% python3 -q
>>> import numpy as np
>>> np.set_printoptions(precision=1, suppress=True, linewidth=100, legacy="1.25")
>>> mat = np.load("block13.npy")
>>> mat
array([[ 0, -5, -1, -4],
       [ 2,  3,  1,  5],
       [ 4, -5, -2,  4],
       [ 0, -5, -1, -4]])
>>> # null space of dimension 1
>>> hat = np.triu(np.array([[-5, 2, 0, 0], [5, -1, -9, 5], [6, -6, -4, -5], [9, -7, 9, 1]]), 1) + np.eye(4)
>>> M2 = hat @ mat @ np.linalg.inv(hat)
>>> print(hat @ mat - mat @ hat)
[[  4.   6. -43.  30.]
 [-36.  16.  40. -66.]
 [  0.  17. -40.  35.]
 [  0.   0. -45.  20.]]
>>> np.trace(M2), np.trace(mat)
(-3.0, -3)
>>> np.linalg.matrix_rank(M2)
3
>>> print(np.round(np.linalg.det(2 * mat), 1), np.round(np.linalg.det(mat), 1))
0.0 0.0
>>> np.kron(np.eye(2, dtype=int), mat)
array([[ 0, -5, -1, -4,  0,  0,  0,  0],
       [ 2,  3,  1,  5,  0,  0,  0,  0],
       [ 4, -5, -2,  4,  0,  0,  0,  0],
       [ 0, -5, -1, -4,  0,  0,  0,  0],
       [ 0,  0,  0,  0,  0, -5, -1, -4],
       [ 0,  0,  0,  0,  2,  3,  1,  5],
       [ 0,  0,  0,  0,  4, -5, -2,  4],
       [ 0,  0,  0,  0,  0, -5, -1, -4]])
>>> np.einsum("ii->", mat)
-3
>>> np.round(np.poly(mat), 1) + 0
array([ 1.,  3., 38., 47.,  0.])
>>> round(float(np.linalg.det(mat[::-1])), 1)
-0.0
>>> np.round(np.linalg.eigvals(mat), 1) + 0
array([-0.8+5.9j, -0.8-5.9j,  0. +0.j , -1.3+0.j ])
>>> np.trace(mat)
-3
>>> print(mat @ mat)
[[-14  10   1 -13]
 [ 10 -31  -6  -9]
 [-18 -45  -9 -65]
 [-14  10   1 -13]]
>>> np.round(np.sort(np.abs(np.linalg.eigvals(mat))), 1) + 0
array([0. , 1.3, 6. , 6. ])
>>> (mat - mat.T) / 2
array([[ 0. , -3.5, -2.5, -2. ],
       [ 3.5,  0. ,  3. ,  5. ],
       [ 2.5, -3. ,  0. ,  2.5],
       [ 2. , -5. , -2.5,  0. ]])
>>> (mat + mat.T) / 2
array([[ 0. , -1.5,  1.5, -2. ],
       [-1.5,  3. , -2. ,  0. ],
       [ 1.5, -2. , -2. ,  1.5],
       [-2. ,  0. ,  1.5, -4. ]])
>>> np.allclose(mat, mat.T)
False
>>> W0 = np.loadtxt("case11.csv", delimiter=",")
>>> W0
array([[  2.,  -9.,   0.],
       [ -2.,  -4.,  -5.],
       [  7., -10.,   5.],
       [  4.,  -5.,   5.],
       [  7., -10.,   5.],
       [  4.,  -5.,   5.],
       [  0.,   0.,   0.],
       [  0.,   0.,   0.],
       [  0.,   0.,   0.],
       [ -2.,  -4.,  -5.],
       [  0.,   0.,   0.],
       [  3.,  -5.,   0.],
       [  4.,  -5.,   5.]])
>>> # row 4 repeats row 2
>>> hat = W0 @ np.linalg.solve(W0.T @ W0, W0.T)
>>> np.diag(hat)
array([0.4, 0.4, 0.4, 0.2, 0.4, 0.2, 0. , 0. , 0. , 0.4, 0. , 0.4, 0.2])
>>> hat @ W0[:, 1]
array([ -9.,  -4., -10.,  -5., -10.,  -5.,   0.,   0.,   0.,  -4.,   0.,  -5.,  -5.])
>>> np.trace(hat)
3.0
>>> np.linalg.matrix_rank(np.eye(13) - hat)
10
